>>> import numpy as np
>>> from numpy import linalg as LA
>>> np.set_printoptions(suppress=True, linewidth=140)
>>> def rnd(a):
...     return np.round(a, 3) + 0
... 
>>> W0 = np.load("x.npy")
>>> print(W0)
[[0 1]
 [0 0]]
>>> # row 0 dominates
>>> Uu, s, VT = LA.svd(W0)
>>> evecs = VT[:(s > 1e-8).sum()]
>>> rng = np.random.default_rng(348232)
>>> x0 = W0[1] + -3 * W0[0] + rng.integers(2) * np.eye(2)[1]
>>> print(x0)
[ 0. -3.]
>>> print(evecs.T @ evecs)
[[0. 0.]
 [0. 1.]]
>>> print(rnd(LA.norm(x0 - evecs.T @ evecs @ x0)))
0.0
>>> print(rnd(np.sort(LA.eigvals(W0))))
[0. 0.]
>>> try:
...     LA.inv(W0)
... except LA.LinAlgError as e:
...     print(repr(e))
... 
LinAlgError('Singular matrix')
>>> F = np.load("dump.npy")
>>> print(F)
[[-0.7 -0.2  1.7  0.9 -0.6]
 [ 1.2 -0.2 -0.2  0.1 -0.3]
 [ 0.1  0.  -0.7 -0.7  0.7]]
>>> theta = np.radians(45)
>>> Rm = np.eye(5)
>>> Rm[1, 1] = Rm[2, 2] = np.cos(theta)
>>> Rm[1, 2], Rm[2, 1] = -np.sin(theta), np.sin(theta)
>>> print(rnd(Rm))
[[ 1.     0.     0.     0.     0.   ]
 [ 0.     0.707 -0.707  0.     0.   ]
 [ 0.     0.707  0.707  0.     0.   ]
 [ 0.     0.     0.     1.     0.   ]
 [ 0.     0.     0.     0.     1.   ]]
>>> other = F @ Rm.T
>>> print(rnd(LA.svd(F, compute_uv=False)), rnd(LA.svd(other, compute_uv=False)))
[2.44  1.271 0.347] [2.44  1.271 0.347]
>>> print(np.allclose(F @ F.T, other @ other.T))
True
>>> other = np.array([[-1, 2], [1, -1], [2, 0], [2, 0], [0, -2]])
>>> print(LA.matrix_rank(np.vstack([F, other.T])))
5
>>> print(rnd(np.einsum("ik,kj->ij", F, other)))
[[ 5.7  0. ]
 [-1.6  3.2]
 [-2.9 -1.2]]
>>> print(np.vstack([F, other.T]).shape)
(5, 5)
>>> Uu, s, VT = LA.svd(W0)
>>> print(np.argmax(s[:-1] / (s[1:] + 1e-6)) + 1)
1
>>> other = Uu[:, :1] @ np.diag(s[:1]) @ VT[:1]
>>> print(np.abs(W0 - other).max())
0.0
>>> print(LA.matrix_rank(other))
1
>>> W1 = np.array([[2, -3], [3, -2], [0, 3], [-3, 1], [3, 0]])
>>> c = np.array([5, -4])
>>> H = np.maximum(F @ W1 + c, 0)
>>> print(LA.matrix_rank(H))
2
>>> print(rnd(H))
[[0.  4.5]
 [5.6 0. ]
 [9.4 0. ]]
>>> basis = np.array([[-2, 3, 0], [1, 0, -2]])
>>> print(W1 @ basis)
[[-7  6  6]
 [-8  9  4]
 [ 3  0 -6]
 [ 7 -9 -2]
 [-6  9  0]]
>>> print((H @ basis).round(6).argmax(axis=1))
[0 1 1]
